>>> import numpy as np
>>> import numpy.linalg as la
>>> np.set_printoptions(suppress=True, linewidth=160)
>>> M = np.loadtxt("layer12.csv", delimiter=",")
>>> M.round(1) + 0
array([[ 0.4,  0.3, -0.1,  0.1,  0.3, -0.3,  0.1,  0.3,  0.1,  0.6],
       [ 0.3,  0.8,  0.1, -0.1, -0.2,  0.2, -0.1, -0.2, -0.1, -0.3],
       [-0.1,  0.1,  1. ,  0. ,  0.1, -0.1,  0. ,  0.1,  0. ,  0.1],
       [ 0.1, -0.1,  0. ,  1. , -0.1,  0.1,  0. , -0.1,  0. , -0.1],
       [ 0.3, -0.2,  0.1, -0.1,  0.8,  0.2, -0.1, -0.2, -0.1, -0.3],
       [-0.3,  0.2, -0.1,  0.1,  0.2,  0.8,  0.1,  0.2,  0.1,  0.3],
       [ 0.1, -0.1,  0. ,  0. , -0.1,  0.1,  1. , -0.1,  0. , -0.1],
       [ 0.3, -0.2,  0.1, -0.1, -0.2,  0.2, -0.1,  0.8, -0.1, -0.3],
       [ 0.1, -0.1,  0. ,  0. , -0.1,  0.1,  0. , -0.1,  1. , -0.1],
       [ 0.6, -0.3,  0.1, -0.1, -0.3,  0.3, -0.1, -0.3, -0.1,  0.4]])
>>> x0 = np.array([-1, -1, 2, -2, -2, -1, 2, -2, -2, 0])
>>> 10 - la.matrix_rank(M - np.eye(10), tol=1e-8)
np.int64(9)
>>> round(la.det(M), 1)
np.float64(-1.0)
>>> np.round(np.abs(la.eigvals(M)), 1)
array([1., 1., 1., 1., 1., 1., 1., 1., 1., 1.])
>>> O, r_ = la.qr(M)
>>> np.round(O @ r_, 1) + 0
array([[ 0.4,  0.3, -0.1,  0.1,  0.3, -0.3,  0.1,  0.3,  0.1,  0.6],
       [ 0.3,  0.8,  0.1, -0.1, -0.2,  0.2, -0.1, -0.2, -0.1, -0.3],
       [-0.1,  0.1,  1. ,  0. ,  0.1, -0.1,  0. ,  0.1,  0. ,  0.1],
       [ 0.1, -0.1,  0. ,  1. , -0.1,  0.1,  0. , -0.1,  0. , -0.1],
       [ 0.3, -0.2,  0.1, -0.1,  0.8,  0.2, -0.1, -0.2, -0.1, -0.3],
       [-0.3,  0.2, -0.1,  0.1,  0.2,  0.8,  0.1,  0.2,  0.1,  0.3],
       [ 0.1, -0.1,  0. ,  0. , -0.1,  0.1,  1. , -0.1,  0. , -0.1],
       [ 0.3, -0.2,  0.1, -0.1, -0.2,  0.2, -0.1,  0.8, -0.1, -0.3],
       [ 0.1, -0.1,  0. ,  0. , -0.1,  0.1,  0. , -0.1,  1. , -0.1],
       [ 0.6, -0.3,  0.1, -0.1, -0.3,  0.3, -0.1, -0.3, -0.1,  0.4]])
>>> np.trace(O @ O.T)
np.float64(10.0)
>>> O.round(1) + 0
array([[-0.4, -0.3,  0.1, -0.1, -0.3,  0.3, -0.1, -0.3, -0.1, -0.6],
       [-0.3, -0.8, -0.1,  0.1,  0.2, -0.2,  0.1,  0.2,  0.1,  0.3],
       [ 0.1, -0.1, -1. ,  0. , -0.1,  0.1,  0. , -0.1,  0. , -0.1],
       [-0.1,  0.1,  0. , -1. ,  0.1, -0.1,  0. ,  0.1,  0. ,  0.1],
       [-0.3,  0.2, -0.1,  0.1, -0.8, -0.2,  0.1,  0.2,  0.1,  0.3],
       [ 0.3, -0.2,  0.1, -0.1, -0.2, -0.8, -0.1, -0.2, -0.1, -0.3],
       [-0.1,  0.1,  0. ,  0. ,  0.1, -0.1, -1. ,  0.1,  0. ,  0.1],
       [-0.3,  0.2, -0.1,  0.1,  0.2, -0.2,  0.1, -0.8,  0.1,  0.3],
       [-0.1,  0.1,  0. ,  0. ,  0.1, -0.1,  0. ,  0.1, -1. ,  0.1],
       [-0.6,  0.3, -0.1,  0.1,  0.3, -0.3,  0.1,  0.3,  0.1, -0.4]])
>>> np.round(O.T @ O, 1) + 0
array([[1., 0., 0., 0., 0., 0., 0., 0., 0., 0.],
       [0., 1., 0., 0., 0., 0., 0., 0., 0., 0.],
       [0., 0., 1., 0., 0., 0., 0., 0., 0., 0.],
       [0., 0., 0., 1., 0., 0., 0., 0., 0., 0.],
       [0., 0., 0., 0., 1., 0., 0., 0., 0., 0.],
       [0., 0., 0., 0., 0., 1., 0., 0., 0., 0.],
       [0., 0., 0., 0., 0., 0., 1., 0., 0., 0.],
       [0., 0., 0., 0., 0., 0., 0., 1., 0., 0.],
       [0., 0., 0., 0., 0., 0., 0., 0., 1., 0.],
       [0., 0., 0., 0., 0., 0., 0., 0., 0., 1.]])
>>> r_.round(1) + 0
array([[-1.,  0.,  0.,  0.,  0.,  0.,  0.,  0.,  0.,  0.],
       [ 0., -1.,  0.,  0.,  0.,  0.,  0.,  0.,  0.,  0.],
       [ 0.,  0., -1.,  0.,  0.,  0.,  0.,  0.,  0.,  0.],
       [ 0.,  0.,  0., -1.,  0.,  0.,  0.,  0.,  0.,  0.],
       [ 0.,  0.,  0.,  0., -1.,  0.,  0.,  0.,  0.,  0.],
       [ 0.,  0.,  0.,  0.,  0., -1.,  0.,  0.,  0.,  0.],
       [ 0.,  0.,  0.,  0.,  0.,  0., -1.,  0.,  0.,  0.],
       [ 0.,  0.,  0.,  0.,  0.,  0.,  0., -1.,  0.,  0.],
       [ 0.,  0.,  0.,  0.,  0.,  0.,  0.,  0., -1.,  0.],
       [ 0.,  0.,  0.,  0.,  0.,  0.,  0.,  0.,  0., -1.]])
>>> np.allclose(r_.T @ r_, M.T @ M)
True
>>> [round(float(la.det(O[:i, :i])), 2) + 0 for i in range(1, 11)]
[-0.44, 0.24, -0.22, 0.2, 0.0, -0.2, 0.22, -0.42, 0.44, -1.0]
>>> round(float(la.eigvalsh(O).min()), 1)
-1.0
